$ python -q
>>> import numpy as np
>>> from numpy import linalg as LA
>>> np.set_printoptions(suppress=True, linewidth=160)
>>> def rnd(a):
...     return np.round(a, 2) + 0
... 
>>> W0 = np.loadtxt("w.csv", delimiter=",")
>>> W0
array([[-1.5, -1.1,  0.8, -1. , -0.6,  0.5,  0.7, -0.8, -0.9, -0.2,  0.3,  0. ,  0. ,  0.1, -0.8],
       [-0.5, -0.4,  0.8,  0.1,  0.7,  0. , -0.2,  0.2, -0.6, -0.3,  0.5,  0.4,  0.9,  1.6,  1.5],
       [-2.4, -1. , -0.4,  0.2,  1.3, -0.7, -0.3,  0.6,  0.3,  2. ,  0.7,  0.8, -0.6, -0.5, -0.4],
       [-0.2,  0.5,  0.5, -1.5,  0.7,  0.8, -1.6,  1.3,  0.3, -0.6,  0.1, -1.4,  0.7,  1.1,  1.1],
       [ 0.4, -0.7,  0.4, -0.1, -0.3,  1.5, -1.3, -2.3,  1.7,  1.5,  1.5,  1.3, -0.2, -0.8, -1.1],
       [ 2.7,  0.4,  0.8,  0. ,  1.1, -1.1,  0. ,  1.6,  1.8,  0. ,  0. ,  1. ,  0. ,  0.8, -0.7],
       [ 0.3, -1.3, -0.3, -0.9,  1.2,  0.2,  0.9,  1.2, -1.1,  1.2,  0. , -1.9, -0.2, -1.2,  1.4],
       [ 0.3, -0.2,  0.3, -1.7, -1.1, -1. , -1.2, -1. , -1.2, -2.2,  0.9, -1.2, -1. ,  1.6,  0. ],
       [ 2.2, -0.7,  1.8,  0.5, -1. , -0.1,  0.6, -0.4, -2.7, -0.9, -1.5,  1.3,  1.1,  1.7,  0.3],
       [-1.6,  0.2, -1. ,  2.2,  0. ,  0.8,  1.9, -0.2,  1.3,  0.1,  0.2,  0.6, -0.2, -0.5, -1.3],
       [-0.8, -1.2,  1.3, -0.7, -1.6, -1. ,  2.1,  0.3, -1.4,  1.3, -0.6,  1.2,  0.6, -1. , -0.1]])
>>> U, sig, VT = LA.svd(W0, full_matrices=False)
>>> rnd(sig)
array([7.07, 5.9 , 5.37, 4.95, 3.95, 3.28, 3.03, 2.16, 1.9 , 1.29, 0.45])
>>> U.shape, sig.shape, VT.shape
((11, 11), (11,), (11, 15))
>>> np.allclose(U * sig @ VT, W0)
True
>>> rnd(np.sqrt((sig ** 2).sum())), rnd(LA.norm(W0))
(np.float64(13.55), np.float64(13.55))
>>> np.abs(U[:, 0]).round(6).argmax()
np.int64(8)
>>> rnd(np.abs(VT[0]))
array([0.42, 0.02, 0.26, 0.25, 0.14, 0.13, 0.13, 0.06, 0.43, 0.41, 0.16, 0.14, 0.12, 0.41, 0.24])
